In [1]: import numpy as np

In [2]: np.set_printoptions(suppress=True, linewidth=140)

In [3]: out = np.array([[2, 0], [0, 1]])

In [4]: cent = np.array([[0, 2, 2], [0, 1, 2], [0, 2, 1]])

In [5]: arr = np.kron(out, cent)

In [6]: arr
Out[6]: 
array([[0, 4, 4, 0, 0, 0],
       [0, 2, 4, 0, 0, 0],
       [0, 4, 2, 0, 0, 0],
       [0, 0, 0, 0, 2, 2],
       [0, 0, 0, 0, 1, 2],
       [0, 0, 0, 0, 2, 1]])

In [7]: Uu, sigma, Vt = np.linalg.svd(arr)

In [8]: evecs = Vt[:(sigma > 1e-8).sum()]

In [9]: rng = np.random.default_rng(367625)

In [10]: x = arr[1] + 5 * arr[2] + rng.integers(2) * np.eye(6)[1]

In [11]: x
Out[11]: array([ 0., 23., 14.,  0.,  0.,  0.])

In [12]: np.round(np.linalg.norm(x - evecs.T @ evecs @ x), 2)
Out[12]: np.float64(0.0)

In [13]: np.round(np.diag(evecs.T @ evecs), 2)
Out[13]: array([0., 1., 1., 0., 1., 1.])

In [14]: np.linalg.matrix_rank(np.vstack([arr, x]))
Out[14]: np.int64(4)

In [15]: np.allclose(evecs.T @ evecs @ x, x)
Out[15]: True

In [16]: gram = arr.T @ arr

In [17]: gram
Out[17]: 
array([[ 0,  0,  0,  0,  0,  0],
       [ 0, 36, 32,  0,  0,  0],
       [ 0, 32, 36,  0,  0,  0],
       [ 0,  0,  0,  0,  0,  0],
       [ 0,  0,  0,  0,  9,  8],
       [ 0,  0,  0,  0,  8,  9]])

In [18]: np.diag(gram)
Out[18]: array([ 0, 36, 36,  0,  9,  9])

In [19]: np.trace(gram), (arr ** 2).sum()
Out[19]: (np.int64(90), np.int64(90))

In [20]: np.allclose(gram, gram.T)
Out[20]: True

In [21]: np.round(np.linalg.svd(arr, compute_uv=False) ** 2, 2)
Out[21]: array([68., 17.,  4.,  1.,  0.,  0.])

In [22]: np.unique(arr.round(6), axis=0).shape
Out[22]: (6, 6)

In [23]: round(np.trace(np.linalg.pinv(arr) @ arr), 2)
Out[23]: np.float64(4.0)

In [24]: np.allclose(arr[:-1].T @ np.linalg.lstsq(arr[:-1].T, arr[-1])[0], arr[-1])
Out[24]: True

In [25]: np.linalg.lstsq(arr[:-1].T, arr[-1])[2]
Out[25]: np.int32(4)

In [26]: np.abs(np.diag(np.linalg.qr(arr)[1])) > 1e-9
Out[26]: array([False,  True,  True, False,  True,  True])

In [27]: M = np.load("x.npy")

In [28]: M
Out[28]: 
array([[ 5.,  2.,  2.,  1.,  0.,  1.,  1.],
       [ 0.,  1.,  0., -1.,  0.,  1.,  0.],
       [ 0., -2.,  4.,  0., -3.,  4., -3.],
       [ 0.,  3., -3.,  5.,  1.,  1.,  4.],
       [ 0., -1.,  0., -5., -4.,  0.,  0.],
       [ 0., -5.,  0., -5., -1., -4.,  2.],
       [ 0., -1.,  1.,  0.,  1., -3.,  4.]])

In [29]: def softmax(z):
    ...:     e = np.exp(z - z.max(axis=-1, keepdims=True))
    ...:     return e / e.sum(axis=-1, keepdims=True)
    ...: 

In [30]: np.round(softmax(M[5] + -2), 2) + 0
Out[30]: array([0.1 , 0.  , 0.1 , 0.  , 0.04, 0.  , 0.75])

In [31]: np.round(softmax(M[5]), 2) + 0
Out[31]: array([0.1 , 0.  , 0.1 , 0.  , 0.04, 0.  , 0.75])

In [32]: att = M @ M.T / np.sqrt(7)

In [33]: np.round(softmax(att)[5] @ M, 2) + 0
Out[33]: array([ 0., -5.,  0., -5., -1., -4.,  2.])

In [34]: np.round(softmax(att + np.triu(np.full(att.shape, -np.inf), 1)), 2) + 0
Out[34]: 
array([[1.  , 0.  , 0.  , 0.  , 0.  , 0.  , 0.  ],
       [0.41, 0.59, 0.  , 0.  , 0.  , 0.  , 0.  ],
       [0.  , 0.  , 1.  , 0.  , 0.  , 0.  , 0.  ],
       [0.  , 0.  , 0.  , 1.  , 0.  , 0.  , 0.  ],
       [0.  , 0.  , 0.  , 0.  , 1.  , 0.  , 0.  ],
       [0.  , 0.  , 0.  , 0.  , 0.  , 1.  , 0.  ],
       [0.  , 0.  , 0.  , 0.  , 0.  , 0.18, 0.82]])

In [35]: x = np.array([6, -1, 9, -6, 6, -8, 4])

In [36]: target = M @ x

In [37]: target
Out[37]: array([ 36.,  -3., -24., -46.,   7.,  69.,  56.])

In [38]: np.round(np.linalg.solve(M.T, M[2]), 2) + 0
Out[38]: array([0., 0., 1., 0., 0., 0., 0.])

In [39]: np.round(np.linalg.solve(M, target + M[:, 1]), 2) + 0
Out[39]: array([ 6.,  0.,  9., -6.,  6., -8.,  4.])

In [40]: m1 = np.load("w.npy")

In [41]: m1
Out[41]: 
array([[1, 0, 1, 0, 1],
       [2, 2, 4, 0, 6],
       [1, 0, 1, 0, 1],
       [2, 1, 3, 0, 3],
       [0, 0, 0, 0, 0],
       [0, 1, 1, 0, 3],
       [0, 0, 0, 0, 0],
       [0, 0, 0, 0, 0],
       [1, 0, 1, 0, 1],
       [0, 1, 1, 0, 3],
       [1, 1, 2, 0, 2],
       [0, 0, 0, 0, 0],
       [0, 0, 0, 0, 0],
       [0, 1, 0, 3, 2],
       [2, 1, 1, 3, 4],
       [1, 1, 2, 0, 2],
       [0, 0, 0, 0, 0],
       [0, 0, 0, 0, 0],
       [1, 1, 2, 0, 2],
       [1, 0, 1, 0, 1],
       [2, 2, 4, 0, 6],
       [0, 2, 1, 3, 5],
       [0, 0, 0, 0, 0],
       [0, 0, 0, 0, 0],
       [0, 1, 1, 0, 3],
       [1, 0, 1, 0, 1],
       [2, 1, 1, 3, 4]])

In [42]: out = np.c_[m1[:, :3] @ np.array([[0, -3, 4], [8, 5, -4], [3, 5, 4]]), np.array([5, 2, 0, 0, -5, 5, -5, -4, -1, 0, -2, 4, 0, -4, 0, -5, -4, -3, 5, -3, 1, 1, 3, -5, -3, 2, 3])]

In [43]: out
Out[43]: 
array([[ 3,  2,  8,  5],
       [28, 24, 16,  2],
       [ 3,  2,  8,  0],
       [17, 14, 16,  0],
       [ 0,  0,  0, -5],
       [11, 10,  0,  5],
       [ 0,  0,  0, -5],
       [ 0,  0,  0, -4],
       [ 3,  2,  8, -1],
       [11, 10,  0,  0],
       [14, 12,  8, -2],
       [ 0,  0,  0,  4],
       [ 0,  0,  0,  0],
       [ 8,  5, -4, -4],
       [11,  4,  8,  0],
       [14, 12,  8, -5],
       [ 0,  0,  0, -4],
       [ 0,  0,  0, -3],
       [14, 12,  8,  5],
       [ 3,  2,  8, -3],
       [28, 24, 16,  1],
       [19, 15, -4,  1],
       [ 0,  0,  0,  3],
       [ 0,  0,  0, -5],
       [11, 10,  0, -3],
       [ 3,  2,  8,  2],
       [11,  4,  8,  3]])

In [44]: np.round(np.linalg.lstsq(m1, out[:, 0])[0], 2) + 0
Out[44]: array([0., 8., 3., 0., 0.])

In [45]: np.round(np.linalg.norm(np.linalg.qr(m1)[0].T @ out, axis=0) ** 2 / ((out ** 2).sum(axis=0) + 1e-12), 2)
Out[45]: array([1.  , 1.  , 1.  , 0.07])

In [46]: x = np.array([9, 0, -5, 8, -6])

In [47]: target = m1 @ x

In [48]: np.round(np.linalg.pinv(m1) @ m1, 2) + 0
Out[48]: 
array([[1., 0., 0., 0., 0.],
       [0., 1., 0., 0., 0.],
       [0., 0., 1., 0., 0.],
       [0., 0., 0., 1., 0.],
       [0., 0., 0., 0., 1.]])

In [49]: target
Out[49]: 
array([ -2, -38,  -2, -15,   0, -23,   0,   0,  -2, -23, -13,   0,   0,  12,  13, -13,   0,   0, -13,  -2, -38, -11,   0,   0, -23,  -2,
        13])

In [50]: target = target + 0.05 * rng.normal(size=27)

In [51]: target.round(2) + 0
Out[51]: 
array([ -1.88, -38.  ,  -2.01, -14.92,  -0.1 , -22.95,  -0.03,  -0.08,  -2.03, -23.04, -13.04,  -0.02,  -0.04,  11.91,  12.94, -12.99,
        -0.05,   0.  , -12.92,  -2.01, -38.03, -10.95,   0.03,  -0.02, -23.06,  -2.06,  12.94])

In [52]: c, *_ = np.linalg.lstsq(m1, target)

In [53]: round(float(np.linalg.norm(target - m1 @ c)), 2)
Out[53]: 0.27

In [54]: x = np.array([7, 5, -5, -6, 3, 2, 2])

In [55]: target = M @ x

In [56]: c, lr = np.zeros(7), 1 / np.linalg.norm(M, 2) ** 2

In [57]: for i in range(40):
    ...:     c -= lr * M.T @ (M @ c - target)
    ...:     if i % 10 == 0: print(i, round(np.linalg.norm(M @ c - target), 2))
    ...: 
0 41.47
10 10.77
20 5.21
30 4.11

In [58]: c.round(2)
Out[58]: array([ 6.68,  6.12, -4.34, -4.64,  0.69, -0.6 ,  1.05])

In [59]: round(np.linalg.cond(M), 2)
Out[59]: np.float64(12.9)

In [60]: out = np.array([[0, 1], [0, 0], [0, 2], [1, 0], [0, 1]])

In [61]: np.einsum("ij,ij->i", m1, m1)
Out[61]: array([ 3, 60,  3, 23,  0, 11,  0,  0,  3, 11, 10,  0,  0, 14, 31, 10,  0,  0, 10,  3, 60, 39,  0,  0, 11,  3, 31])

In [62]: out.T @ m1.T
Out[62]: 
array([[ 0,  0,  0,  0,  0,  0,  0,  0,  0,  0,  0,  0,  0,  3,  3,  0,  0,  0,  0,  0,  0,  3,  0,  0,  0,  0,  3],
       [ 4, 16,  4, 11,  0,  5,  0,  0,  4,  5,  7,  0,  0,  2,  8,  7,  0,  0,  7,  4, 16,  7,  0,  0,  5,  4,  8]])

In [63]: P = m1 @ np.linalg.solve(m1.T @ m1, m1.T)

In [64]: np.round(np.trace(P), 2)
Out[64]: np.float64(5.0)

In [65]: F = np.loadtxt("block7.csv", delimiter=",")

In [66]: F
Out[66]: 
array([[0., 0., 0., 0., 0., 0., 0., 1., 0., 0.],
       [0., 0., 0., 0., 0., 1., 0., 0., 0., 0.],
       [0., 0., 0., 0., 0., 0., 0., 0., 0., 0.],
       [0., 0., 0., 0., 0., 0., 0., 0., 1., 0.],
       [0., 0., 0., 0., 0., 0., 0., 0., 0., 0.],
       [0., 1., 0., 0., 0., 0., 1., 0., 1., 0.],
       [0., 0., 0., 0., 0., 1., 0., 0., 0., 0.],
       [1., 0., 0., 0., 0., 0., 0., 0., 0., 1.],
       [0., 0., 0., 1., 0., 1., 0., 0., 0., 0.],
       [0., 0., 0., 0., 0., 0., 0., 1., 0., 0.]])

In [67]: W1 = np.array([[2, 1, 0],
    ...:     [2, 0, 1],
    ...:     [0, 2, 0],
    ...:     [0, 0, 2],
    ...:     [2, 2, 2],
    ...:     [0, 1, 0],
    ...:     [2, 2, 1],
    ...:     [2, 1, 0],
    ...:     [1, 2, 2],
    ...:     [2, 2, 1]])

In [68]: c = np.array([-3, -2, -1])

In [69]: hid = np.maximum(F @ W1 + c, 0)

In [70]: hid
Out[70]: 
array([[0., 0., 0.],
       [0., 0., 0.],
       [0., 0., 0.],
       [0., 0., 1.],
       [0., 0., 0.],
       [2., 2., 3.],
       [0., 0., 0.],
       [1., 1., 0.],
       [0., 0., 1.],
       [0., 0., 0.]])

In [71]: (hid > 0).astype(int)
Out[71]: 
array([[0, 0, 0],
       [0, 0, 0],
       [0, 0, 0],
       [0, 0, 1],
       [0, 0, 0],
       [1, 1, 1],
       [0, 0, 0],
       [1, 1, 0],
       [0, 0, 1],
       [0, 0, 0]])

In [72]: (hid > 0).mean(axis=0)
Out[72]: array([0.2, 0.2, 0.3])

In [73]: cent = np.array([[-3, -4, 0], [-7, -8, -7], [4, 5, -8]])

In [74]: W1 @ cent
Out[74]: 
array([[-13, -16,  -7],
       [ -2,  -3,  -8],
       [-14, -16, -14],
       [  8,  10, -16],
       [-12, -14, -30],
       [ -7,  -8,  -7],
       [-16, -19, -22],
       [-13, -16,  -7],
       [ -9, -10, -30],
       [-16, -19, -22]])

In [75]: (hid @ cent).round(6).argmax(axis=1)
Out[75]: array([0, 0, 0, 1, 0, 0, 0, 2, 1, 0])

In [76]: Uu, sigma, Vt = np.linalg.svd(hid)

In [77]: sigma.round(2)
Out[77]: array([4.36, 1.41, 0.  ])

In [78]: np.argmax(sigma[:-1] / (sigma[1:] + 1e-6)) + 1
Out[78]: np.int64(2)

In [79]: out = Uu[:, :2] @ np.diag(sigma[:2]) @ Vt[:2]

In [80]: np.round(np.abs(hid - out).max(), 2)
Out[80]: np.float64(0.0)

In [81]: np.linalg.matrix_rank(hid, rtol=0.05)
Out[81]: np.int64(2)

In [82]: [round(float(x), 2) for x in np.linalg.svd(F, compute_uv=False)[:3]]
Out[82]: [1.85, 1.85, 1.41]

In [83]: round(np.linalg.norm(F, 2) / np.linalg.norm(F), 2)
Out[83]: np.float64(0.53)

In [84]: np.linalg.matrix_rank(F, rtol=0.1)
Out[84]: np.int64(6)

In [85]: np.argsort(-np.linalg.norm(F, axis=0).round(6), kind="stable")[:3]
Out[85]: array([5, 7, 8])

In [86]: np.round(softmax(F).sum(axis=1), 2)
Out[86]: array([1., 1., 1., 1., 1., 1., 1., 1., 1., 1.])

In [87]: np.round(softmax(F[8] + -2), 2)
Out[87]: array([0.07, 0.07, 0.07, 0.2 , 0.07, 0.2 , 0.07, 0.07, 0.07, 0.07])

In [88]: np.round(softmax(F[8]), 2)
Out[88]: array([0.07, 0.07, 0.07, 0.2 , 0.07, 0.2 , 0.07, 0.07, 0.07, 0.07])

In [89]: att = F @ F.T / np.sqrt(10)

In [90]: np.round(softmax(att + np.triu(np.full(att.shape, -np.inf), 1)), 2)
Out[90]: 
array([[1.  , 0.  , 0.  , 0.  , 0.  , 0.  , 0.  , 0.  , 0.  , 0.  ],
       [0.42, 0.58, 0.  , 0.  , 0.  , 0.  , 0.  , 0.  , 0.  , 0.  ],
       [0.33, 0.33, 0.33, 0.  , 0.  , 0.  , 0.  , 0.  , 0.  , 0.  ],
       [0.23, 0.23, 0.23, 0.31, 0.  , 0.  , 0.  , 0.  , 0.  , 0.  ],
       [0.2 , 0.2 , 0.2 , 0.2 , 0.2 , 0.  , 0.  , 0.  , 0.  , 0.  ],
       [0.13, 0.13, 0.13, 0.17, 0.13, 0.32, 0.  , 0.  , 0.  , 0.  ],
       [0.13, 0.18, 0.13, 0.13, 0.13, 0.13, 0.18, 0.  , 0.  , 0.  ],
       [0.11, 0.11, 0.11, 0.11, 0.11, 0.11, 0.11, 0.21, 0.  , 0.  ],
       [0.09, 0.13, 0.09, 0.09, 0.09, 0.09, 0.13, 0.09, 0.18, 0.  ],
       [0.13, 0.09, 0.09, 0.09, 0.09, 0.09, 0.09, 0.09, 0.09, 0.13]])

In [91]: softmax(att).round(6).argmax(axis=1)
Out[91]: array([0, 1, 0, 3, 0, 5, 1, 7, 8, 0])

In [92]: np.round(softmax(att), 2)
Out[92]: 
array([[0.13, 0.09, 0.09, 0.09, 0.09, 0.09, 0.09, 0.09, 0.09, 0.13],
       [0.09, 0.12, 0.09, 0.09, 0.09, 0.09, 0.12, 0.09, 0.12, 0.09],
       [0.1 , 0.1 , 0.1 , 0.1 , 0.1 , 0.1 , 0.1 , 0.1 , 0.1 , 0.1 ],
       [0.09, 0.09, 0.09, 0.13, 0.09, 0.13, 0.09, 0.09, 0.09, 0.09],
       [0.1 , 0.1 , 0.1 , 0.1 , 0.1 , 0.1 , 0.1 , 0.1 , 0.1 , 0.1 ],
       [0.08, 0.08, 0.08, 0.11, 0.08, 0.22, 0.08, 0.08, 0.08, 0.08],
       [0.09, 0.12, 0.09, 0.09, 0.09, 0.09, 0.12, 0.09, 0.12, 0.09],
       [0.09, 0.09, 0.09, 0.09, 0.09, 0.09, 0.09, 0.17, 0.09, 0.09],
       [0.09, 0.12, 0.09, 0.09, 0.09, 0.09, 0.12, 0.09, 0.16, 0.09],
       [0.13, 0.09, 0.09, 0.09, 0.09, 0.09, 0.09, 0.09, 0.09, 0.13]])

In [93]: Uu, sigma, Vt = np.linalg.svd(F)

In [94]: evecs = Vt[:(sigma > 1e-8).sum()]

In [95]: x = F[6] + 3 * F[3] + rng.integers(2) * np.eye(10)[0]

In [96]: x
Out[96]: array([0., 0., 0., 0., 0., 1., 0., 0., 3., 0.])

In [97]: np.round(np.diag(evecs.T @ evecs), 2)
Out[97]: array([0.5, 0.5, 0. , 1. , 0. , 1. , 0.5, 1. , 1. , 0.5])

In [98]: np.allclose(evecs.T @ evecs @ x, x)
Out[98]: True

In [99]: A = np.load("mat.npy")

In [100]: A
Out[100]: 
array([[3, 0, 3, 0, 0, 2, 2, 3, 3],
       [0, 0, 0, 0, 2, 0, 0, 0, 0],
       [1, 0, 1, 0, 0, 0, 1, 1, 3],
       [0, 0, 0, 3, 0, 0, 0, 0, 0],
       [0, 3, 0, 0, 3, 0, 0, 0, 0],
       [0, 0, 2, 0, 0, 0, 2, 3, 3],
       [1, 0, 2, 0, 0, 0, 0, 2, 2],
       [3, 0, 2, 0, 0, 0, 3, 0, 0],
       [0, 0, 1, 0, 0, 0, 3, 2, 3]])

In [101]: A @ A
Out[101]: 
array([[23,  0, 29,  0,  0,  6, 31, 28, 37],
       [ 0,  6,  0,  0,  6,  0,  0,  0,  0],
       [ 8,  0, 11,  0,  0,  2, 15, 12, 17],
       [ 0,  0,  0,  9,  0,  0,  0,  0,  0],
       [ 0,  9,  0,  0, 15,  0,  0,  0,  0],
       [13,  0, 15,  0,  0,  0, 20, 12, 19],
       [11,  0, 11,  0,  0,  2, 16,  9, 15],
       [14,  0, 17,  0,  0,  6,  8, 17, 21],
       [10,  0, 14,  0,  0,  0, 16, 13, 18]])

In [102]: round(np.linalg.det(A), 2)
Out[102]: np.float64(252.0)

In [103]: (np.linalg.matrix_power((A != 0) + (A.T != 0) + np.eye(9), 9) > 0).astype(int)
Out[103]: 
array([[1, 0, 1, 0, 0, 1, 1, 1, 1],
       [0, 1, 0, 0, 1, 0, 0, 0, 0],
       [1, 0, 1, 0, 0, 1, 1, 1, 1],
       [0, 0, 0, 1, 0, 0, 0, 0, 0],
       [0, 1, 0, 0, 1, 0, 0, 0, 0],
       [1, 0, 1, 0, 0, 1, 1, 1, 1],
       [1, 0, 1, 0, 0, 1, 1, 1, 1],
       [1, 0, 1, 0, 0, 1, 1, 1, 1],
       [1, 0, 1, 0, 0, 1, 1, 1, 1]])

In [104]: (A != 0).astype(int)
Out[104]: 
array([[1, 0, 1, 0, 0, 1, 1, 1, 1],
       [0, 0, 0, 0, 1, 0, 0, 0, 0],
       [1, 0, 1, 0, 0, 0, 1, 1, 1],
       [0, 0, 0, 1, 0, 0, 0, 0, 0],
       [0, 1, 0, 0, 1, 0, 0, 0, 0],
       [0, 0, 1, 0, 0, 0, 1, 1, 1],
       [1, 0, 1, 0, 0, 0, 0, 1, 1],
       [1, 0, 1, 0, 0, 0, 1, 0, 0],
       [0, 0, 1, 0, 0, 0, 1, 1, 1]])
